% ipython --no-banner

In [1]: import numpy as np

In [2]: from numpy import linalg as LA

In [3]: np.set_printoptions(precision=2, suppress=True, linewidth=100, floatmode="fixed")

In [4]: tidy = lambda a: np.round(a, 2) + 0

In [5]: C = 3 * np.array([[0.7, -0.1, -0.3], [-0.2, 1.7, -0.9], [-1.4, 0.0, -0.1]])

In [6]: rng = np.random.default_rng(84719)

In [7]: labels = rng.integers(0, 3, 13)

In [8]: mat = C[labels] + rng.normal(size=(13, 3))

In [9]: tidy(mat)
Out[9]: 
array([[-3.20,  0.18,  0.18],
       [ 0.58,  6.12, -1.50],
       [-4.44, -0.31, -2.01],
       [-4.81,  1.04,  0.24],
       [ 1.45,  4.91, -0.84],
       [ 0.01,  6.08, -2.79],
       [-5.61, -0.27, -0.27],
       [-0.32,  4.92, -2.65],
       [ 3.93,  0.22, -1.32],
       [ 1.47,  0.40, -0.36],
       [ 0.87,  4.20, -2.94],
       [ 1.27,  6.42, -1.69],
       [-0.21,  2.01, -1.68]])

In [10]: A2 = np.c_[mat[:, :2] @ np.array([[4, -5], [1, -3]]), np.array([2, 2, -2, 1, 1, 2, 2, 0, -1, 2, -1, 1, -1])]

In [11]: tidy(A2)
Out[11]: 
array([[-12.64,  15.48,   2.00],
       [  8.44, -21.27,   2.00],
       [-18.09,  23.16,  -2.00],
       [-18.19,  20.92,   1.00],
       [ 10.70, -21.98,   1.00],
       [  6.12, -18.29,   2.00],
       [-22.69,  28.83,   2.00],
       [  3.64, -13.17,   0.00],
       [ 15.93, -20.29,  -1.00],
       [  6.29,  -8.56,   2.00],
       [  7.70, -16.97,  -1.00],
       [ 11.48, -25.59,   1.00],
       [  1.16,  -4.97,  -1.00]])

In [12]: tidy(LA.norm(A2 - mat @ LA.lstsq(mat, A2)[0], axis=0))
Out[12]: array([0.00, 0.00, 3.70])

In [13]: D = LA.norm(mat[:, None] - mat[None], axis=-1)

In [14]: print(np.flatnonzero(D[0] < D.mean() / 2))
[0 3]

In [15]: tidy(LA.norm(mat - mat.mean(axis=0), axis=1))
Out[15]: array([3.92, 3.60, 4.89, 4.74, 3.08, 3.68, 5.87, 2.54, 5.28, 3.36, 2.65, 4.16, 0.95])

In [16]: D.mean(axis=1).argmax()
Out[16]: np.int64(6)

In [17]: W0 = np.load("w.npy")

In [18]: tidy(W0)
Out[18]: 
array([[0.60, 0.00, 0.40, 0.00],
       [0.00, 0.29, 0.43, 0.29],
       [0.30, 0.30, 0.10, 0.30],
       [0.14, 0.43, 0.29, 0.14]])

In [19]: A2 = LA.inv(W0)

In [20]: print(np.allclose(A2, W0.T))
False

In [21]: tidy(LA.cond(W0))
Out[21]: np.float64(6.21)

In [22]: hat = np.triu(np.array([[1, 1, 0, 1], [-1, -1, 0, -2], [-1, 2, 0, 1], [2, 2, -2, 1]]), 1) + np.eye(4)

In [23]: A2 = hat @ W0 @ LA.inv(hat)

In [24]: tidy(A2)
Out[24]: 
array([[ 0.74, -0.03,  1.11, -1.49],
       [-0.29, -0.29, -0.14, -0.14],
       [ 0.44,  0.29,  0.39,  0.19],
       [ 0.14,  0.29,  0.29,  0.29]])

In [25]: LA.matrix_rank(A2)
Out[25]: np.int64(4)

In [26]: tidy(hat @ W0 - W0 @ hat)
Out[26]: 
array([[ 0.14,  0.11,  0.71, -0.57],
       [-0.29, -0.86, -0.57, -0.14],
       [ 0.14,  0.13,  0.29,  0.34],
       [ 0.00, -0.14,  0.00,  0.43]])

In [27]: x0 = np.array([2, 1, 1, 2])

In [28]: h1 = np.maximum(W0 @ x0, 0)

In [29]: print(tidy(W0.T @ h1))
[1.62 1.40 1.72 1.03]

In [30]: np.flatnonzero(h1 > 1e-9)
Out[30]: array([0, 1, 2, 3])

In [31]: tidy(np.maximum(W0 @ (3 * x0), 0))
Out[31]: array([4.80, 3.86, 4.80, 3.86])

In [32]: A2 = np.array([[3, 1, 2, -3], [-3, -2, -1, -2], [-2, -3, 3, 3], [-1, 1, 2, -2]])

In [33]: E = A2 - A2.T

In [34]: E
Out[34]: 
array([[ 0,  4,  4, -2],
       [-4,  0,  2, -3],
       [-4, -2,  0,  1],
       [ 2,  3, -1,  0]])

In [35]: # skew-symmetric

In [36]: blk = np.stack([E, -3 * E, E[::-1]])

In [37]: print(blk.shape)
(3, 4, 4)

In [38]: f = np.array([0, 7, 7, 6])

In [39]: arr = 2 * np.eye(4) + np.outer(f, f)

In [40]: arr
Out[40]: 
array([[ 2.00,  0.00,  0.00,  0.00],
       [ 0.00, 51.00, 49.00, 42.00],
       [ 0.00, 49.00, 51.00, 42.00],
       [ 0.00, 42.00, 42.00, 38.00]])

In [41]: labels = rng.permutation(4)

In [42]: A2 = arr[:, labels] * rng.choice([-1, 1], 4)

In [43]: A2
Out[43]: 
array([[ -0.00,   0.00,   2.00,  -0.00],
       [-51.00,  42.00,   0.00, -49.00],
       [-49.00,  42.00,   0.00, -51.00],
       [-42.00,  38.00,   0.00, -42.00]])

In [44]: Uu, _, Vh = LA.svd(arr.T @ A2)

In [45]: print(tidy(Uu @ Vh))
[[ 0.00  0.00  1.00  0.00]
 [-1.00  0.00  0.00  0.00]
 [ 0.00  0.00  0.00 -1.00]
 [ 0.00  1.00  0.00  0.00]]

In [46]: labels
Out[46]: array([1, 3, 0, 2])

In [47]: f = np.array([2, 0, 1])

In [48]: np.polyval(f, A2[3])
Out[48]: array([3529.00, 2889.00,    1.00, 3529.00])

In [49]: np.array([np.convolve(row, f, "same") for row in A2])
Out[49]: 
array([[  0.00,   4.00,   0.00,   2.00],
       [ 84.00, -51.00, -56.00,   0.00],
       [ 84.00, -49.00, -60.00,   0.00],
       [ 76.00, -42.00, -46.00,   0.00]])

In [50]: feats = np.loadtxt("out6.csv", delimiter=",")

In [51]: feats
Out[51]: 
array([[ 0.00,  0.00,  0.00,  0.00],
       [-4.00,  0.00, -2.00, -2.00],
       [ 1.00,  0.00,  0.00,  0.00],
       [ 2.00,  0.00,  0.00,  1.00]])

In [52]: # looks like rank 3

In [53]: x0 = np.array([-8, -5, 4, -1])

In [54]: feats * x0
Out[54]: 
array([[ -0.00,  -0.00,   0.00,  -0.00],
       [ 32.00,  -0.00,  -8.00,   2.00],
       [ -8.00,  -0.00,   0.00,  -0.00],
       [-16.00,  -0.00,   0.00,  -1.00]])

In [55]: (feats * x0).sum(axis=1)
Out[55]: array([  0.00,  26.00,  -8.00, -17.00])

In [56]: feats @ np.ones(4)
Out[56]: array([ 0.00, -8.00,  1.00,  3.00])

In [57]: np.einsum("ij,j->i", feats, x0)
Out[57]: array([  0.00,  26.00,  -8.00, -17.00])

In [58]: r = LA.matrix_rank(feats)

In [59]: r
Out[59]: np.int64(3)

In [60]: ns = LA.svd(feats)[2][r:].T

In [61]: tidy(ns[:, 0] / ns[np.abs(ns[:, 0]).round(6).argmax(), 0])
Out[61]: array([0.00, 1.00, 0.00, 0.00])

In [62]: tidy(ns @ ns.T)
Out[62]: 
array([[0.00, 0.00, 0.00, 0.00],
       [0.00, 1.00, 0.00, 0.00],
       [0.00, 0.00, 0.00, 0.00],
       [0.00, 0.00, 0.00, 0.00]])

In [63]: np.allclose(feats @ ns, 0)
Out[63]: True

In [64]: [int(LA.matrix_rank(np.delete(feats, i, axis=0))) for i in range(4)]
Out[64]: [3, 2, 2, 2]

In [65]: print(LA.matrix_rank(feats.T @ feats), LA.matrix_rank(feats @ feats.T))
3 3

In [66]: Uu, sig, Vh = LA.svd(feats)

In [67]: tidy(sig)
Out[67]: array([5.39, 0.91, 0.41, 0.00])

In [68]: print(np.argmax(sig[:-1] / (sig[1:] + 1e-6)) + 1)
3

In [69]: A2 = Uu[:, :3] @ np.diag(sig[:3]) @ Vh[:3]

In [70]: tidy(A2)
Out[70]: 
array([[ 0.00,  0.00,  0.00,  0.00],
       [-4.00,  0.00, -2.00, -2.00],
       [ 1.00,  0.00,  0.00,  0.00],
       [ 2.00,  0.00,  0.00,  1.00]])

In [71]: tidy(LA.norm(feats - A2) / LA.norm(feats))
Out[71]: np.float64(0.0)

In [72]: tidy(LA.norm(feats - A2, 2)), tidy(sig[3])
Out[72]: (np.float64(0.0), np.float64(0.0))

In [73]: print(LA.matrix_rank(feats, rtol=0.05))
3

In [74]: J = np.load("sample0.npy")

In [75]: J
Out[75]: 
array([[0, 3, 5, 1],
       [0, 0, 5, 4],
       [0, 0, 0, 1],
       [0, 0, 0, 0]])

In [76]: # triangular: eigenvalues sit on the diagonal

In [77]: r = LA.matrix_rank(J)

In [78]: r
Out[78]: np.int64(3)

In [79]: ns = LA.svd(J)[2][r:].T

In [80]: [int(LA.matrix_rank(J[:, :j + 1])) for j in range(4)]
Out[80]: [0, 1, 2, 3]

In [81]: ns.shape
Out[81]: (4, 1)

In [82]: [int(LA.matrix_rank(np.delete(J, i, axis=0))) for i in range(4)]
Out[82]: [2, 2, 2, 3]

In [83]: tidy(np.sort(LA.eigvals(J)))
Out[83]: array([0.00, 0.00, 0.00, 0.00])

In [84]: print([int(LA.matrix_rank(LA.matrix_power(J, p))) for p in range(1, 5)])
[3, 2, 1, 0]

In [85]: J @ J
Out[85]: 
array([[ 0,  0, 15, 17],
       [ 0,  0,  0,  5],
       [ 0,  0,  0,  0],
       [ 0,  0,  0,  0]])

In [86]: LA.matrix_power(J - np.diag(np.diag(J)), 4)
Out[86]: 
array([[0, 0, 0, 0],
       [0, 0, 0, 0],
       [0, 0, 0, 0],
       [0, 0, 0, 0]])

In [87]: print(LA.matrix_rank(J - J[0, 0] * np.eye(4)))
3

In [88]: print(np.allclose(J[:-1].T @ LA.lstsq(J[:-1].T, J[-1])[0], J[-1]))
True

In [89]: Uu, sig, Vh = LA.svd(J, full_matrices=False)

In [90]: np.abs(Uu[:, 0]).round(6).argmax()
Out[90]: np.int64(1)

In [91]: G = J.T @ J

In [92]: (J @ J.T).shape
Out[92]: (4, 4)

In [93]: np.allclose(G, G.T)
Out[93]: True

In [94]: tidy(LA.svd(J, compute_uv=False) ** 2)
Out[94]: array([67.35,  9.29,  0.36,  0.00])

In [95]: tidy(LA.eigvalsh(G)[::-1])
Out[95]: array([67.35,  9.29,  0.36,  0.00])

In [96]: data = np.loadtxt("case1.csv", delimiter=",")

In [97]: data
Out[97]: 
array([[-0.01,  0.88,  1.26],
       [ 0.02, -1.45, -2.13],
       [ 0.02,  2.96,  4.42],
       [-0.03,  1.94,  2.90],
       [ 0.02, -1.24, -1.87],
       [-0.01,  1.82,  2.76],
       [ 0.00,  2.91,  4.38],
       [ 0.01,  0.55,  0.82],
       [ 0.02,  0.07,  0.10],
       [ 0.03,  1.06,  1.58],
       [ 0.03, -2.03, -3.03],
       [-0.01, -1.45, -2.21],
       [ 0.01, -0.43, -0.61],
       [ 0.00, -4.53, -6.79],
       [ 0.00, -1.80, -2.71],
       [ 0.03,  0.95,  1.42],
       [-0.02, -0.56, -0.79],
       [-0.01, -0.93, -1.33],
       [ 0.01,  1.91,  2.91],
       [-0.01, -0.24, -0.44],
       [ 0.01,  0.81,  1.14],
       [ 0.01, -2.27, -3.36],
       [ 0.02,  0.25,  0.35],
       [ 0.00,  2.75,  4.10]])

In [98]: D = LA.norm(data[:, None] - data[None], axis=-1)

In [99]: LA.matrix_rank(D ** 2)
Out[99]: np.int64(5)

In [100]: tidy(D[:5, :5])
Out[100]: 
array([[0.00, 4.11, 3.78, 1.95, 3.78],
       [4.11, 0.00, 7.90, 6.07, 0.33],
       [3.78, 7.90, 0.00, 1.83, 7.56],
       [1.95, 6.07, 1.83, 0.00, 5.73],
       [3.78, 0.33, 7.56, 5.73, 0.00]])

In [101]: D.shape
Out[101]: (24, 24)

In [102]: C = data[[20, 19]].astype(float)

In [103]: for _ in range(4):
     ...:     labels = LA.norm(data[:, None] - C, axis=-1).argmin(axis=1)
     ...:     C = np.array([data[labels == j].mean(axis=0) for j in range(2)])
     ...: 

In [104]: labels
Out[104]: array([0, 1, 0, 0, 1, 0, 0, 0, 1, 0, 1, 1, 1, 1, 1, 0, 1, 1, 0, 1, 0, 1, 0, 0])

In [105]: print(tidy(C[1] - C[0]))
[ 0.00 -2.97 -4.43]

In [106]: tidy(C)
Out[106]: 
array([[ 0.01,  1.57,  2.34],
       [ 0.00, -1.41, -2.10]])

In [107]: np.abs(C[1] - C[0]).argmax()
Out[107]: np.int64(2)

In [108]: [round(float(x), 2) for x in LA.svd(data, compute_uv=False)[:3]]
Out[108]: [16.05, 0.1, 0.08]

In [109]: round(np.log10(LA.cond(data)))
Out[109]: 2

In [110]: LA.cond(data) > 100
Out[110]: np.True_

In [111]: print(tidy(np.abs(LA.svd(data)[2][-1])))
[1.00 0.02 0.01]

In [112]: LA.norm(data, axis=1).argmax()
Out[112]: np.int64(13)

In [113]: tidy(LA.norm(data, 1)), tidy(LA.norm(data, np.inf))
Out[113]: (np.float64(53.41), np.float64(11.32))

In [114]: tidy(LA.norm(data, "nuc"))
Out[114]: np.float64(16.23)

In [115]: print(data.shape)
(24, 3)

In [116]: tidy(data.mean(axis=0))
Out[116]: array([0.01, 0.08, 0.12])

In [117]: tidy(data.sum(axis=0))
Out[117]: array([0.14, 1.93, 2.87])

In [118]: print(np.unravel_index(np.abs(data).argmax(), data.shape))
(np.int64(13), np.int64(2))

In [119]: np.abs(data).max()
Out[119]: np.float64(6.79)

In [120]: print(LA.matrix_rank(data))
3

In [121]: tidy(LA.norm(data))
Out[121]: np.float64(16.05)

In [122]: M = np.loadtxt("arr.csv", delimiter=",")

In [123]: tidy(M)
Out[123]: 
array([[ 0.26,  0.08, -0.36,  0.23],
       [ 0.08,  0.02, -0.11,  0.07],
       [-0.36, -0.11,  0.51, -0.33],
       [ 0.23,  0.07, -0.33,  0.21]])

In [124]: G = M.T @ M

In [125]: tidy(G)
Out[125]: 
array([[ 0.26,  0.08, -0.36,  0.23],
       [ 0.08,  0.02, -0.11,  0.07],
       [-0.36, -0.11,  0.51, -0.33],
       [ 0.23,  0.07, -0.33,  0.21]])

In [126]: tidy(np.trace(G)), tidy((M ** 2).sum())
Out[126]: (np.float64(1.0), np.float64(1.0))

In [127]: tidy(LA.svd(M, compute_uv=False) ** 2)
Out[127]: array([1.00, 0.00, 0.00, 0.00])

In [128]: tidy(LA.eigvalsh(G)[::-1])
Out[128]: array([1.00, 0.00, 0.00, 0.00])

In [129]: t = np.radians(36)

In [130]: R = np.eye(4)

In [131]: R[2, 2] = R[3, 3] = np.cos(t)

In [132]: R[2, 3], R[3, 2] = -np.sin(t), np.sin(t)

In [133]: tidy(R)
Out[133]: 
array([[ 1.00,  0.00,  0.00,  0.00],
       [ 0.00,  1.00,  0.00,  0.00],
       [ 0.00,  0.00,  0.81, -0.59],
       [ 0.00,  0.00,  0.59,  0.81]])

In [134]: A2 = G @ R.T

In [135]: tidy(LA.det(R)), tidy(np.trace(R))
Out[135]: (np.float64(1.0), np.float64(3.62))

In [136]: print(tidy(LA.svd(G, compute_uv=False)), tidy(LA.svd(A2, compute_uv=False)))
[1.00 0.00 0.00 0.00] [1.00 0.00 0.00 0.00]

In [137]: np.allclose(G @ G.T, A2 @ A2.T)
Out[137]: True

In [138]: np.allclose(LA.norm(G, axis=1), LA.norm(A2, axis=1))
Out[138]: True
